In [1]: import numpy as np

In [2]: from numpy import linalg as LA

In [3]: np.set_printoptions(precision=4, suppress=True, linewidth=100)

In [4]: mat = np.load("arr.npy")

In [5]: mat
Out[5]: 
array([[ 1.4, -0.7,  1.5, -0.6, -0.2],
       [ 0.5,  1.4,  0.1,  0.1, -0.2],
       [ 2.8,  2.3, -0.6, -0.5,  1.8],
       [ 1.9,  0.6,  0.3,  0. ,  2.1],
       [-1.7, -0.9,  0.6, -0.1, -1. ],
       [-0.2, -0.5, -1.6,  1.3,  0.8],
       [-0.2, -3.1, -0.3, -1.1, -3. ]])

In [6]: ang = np.radians(15)

In [7]: r_ = np.eye(5)

In [8]: r_[1, 1] = r_[2, 2] = np.cos(ang)

In [9]: r_[1, 2], r_[2, 1] = -np.sin(ang), np.sin(ang)

In [10]: r_
Out[10]: 
array([[ 1.    ,  0.    ,  0.    ,  0.    ,  0.    ],
       [ 0.    ,  0.9659, -0.2588,  0.    ,  0.    ],
       [ 0.    ,  0.2588,  0.9659,  0.    ,  0.    ],
       [ 0.    ,  0.    ,  0.    ,  1.    ,  0.    ],
       [ 0.    ,  0.    ,  0.    ,  0.    ,  1.    ]])

In [11]: B = mat @ r_.T

In [12]: print(np.allclose(LA.norm(mat, axis=1), LA.norm(B, axis=1)))
True

In [13]: np.abs(B - mat).max(axis=0)
Out[13]: array([0.    , 0.4311, 0.7921, 0.    , 0.    ])

In [14]: np.allclose(mat @ mat.T, B @ B.T)
Out[14]: True

In [15]: print(np.round(LA.det(r_), 4), round(np.trace(r_), 4))
1.0 4.9319

In [16]: LA.pinv(r_)
Out[16]: 
array([[ 1.    ,  0.    ,  0.    ,  0.    ,  0.    ],
       [ 0.    ,  0.9659,  0.2588,  0.    ,  0.    ],
       [ 0.    , -0.2588,  0.9659,  0.    ,  0.    ],
       [ 0.    ,  0.    ,  0.    ,  1.    ,  0.    ],
       [ 0.    ,  0.    ,  0.    ,  0.    ,  1.    ]])

In [17]: np.round(r_.T @ r_, 4) + 0
Out[17]: 
array([[1., 0., 0., 0., 0.],
       [0., 1., 0., 0., 0.],
       [0., 0., 1., 0., 0.],
       [0., 0., 0., 1., 0.],
       [0., 0., 0., 0., 1.]])

In [18]: LA.norm(r_, axis=0)
Out[18]: array([1., 1., 1., 1., 1.])

In [19]: vec = np.array([1, 1, 0, 1, 1])

In [20]: y = mat @ vec

In [21]: np.round(LA.solve(mat.T @ mat, mat.T @ y), 4) + 0
Out[21]: array([1., 1., 0., 1., 1.])

In [22]: y
Out[22]: array([-0.1,  1.8,  6.4,  4.6, -3.7,  1.4, -7.4])

In [23]: rng = np.random.default_rng(23660)

In [24]: y = y + 0.02 * rng.normal(size=7)

In [25]: y
Out[25]: array([-0.1405,  1.7989,  6.3926,  4.5785, -3.7077,  1.4002, -7.3811])

In [26]: b, *_ = LA.lstsq(mat, y)

In [27]: [round(float(LA.norm(LA.solve(mat.T @ mat + lam * np.eye(5), mat.T @ y))), 2) for lam in (0, 1, 10, 100)]
Out[27]: [1.99, 1.79, 1.45, 0.53]

In [28]: round(LA.norm(y - mat @ b), 4)
Out[28]: np.float64(0.017)
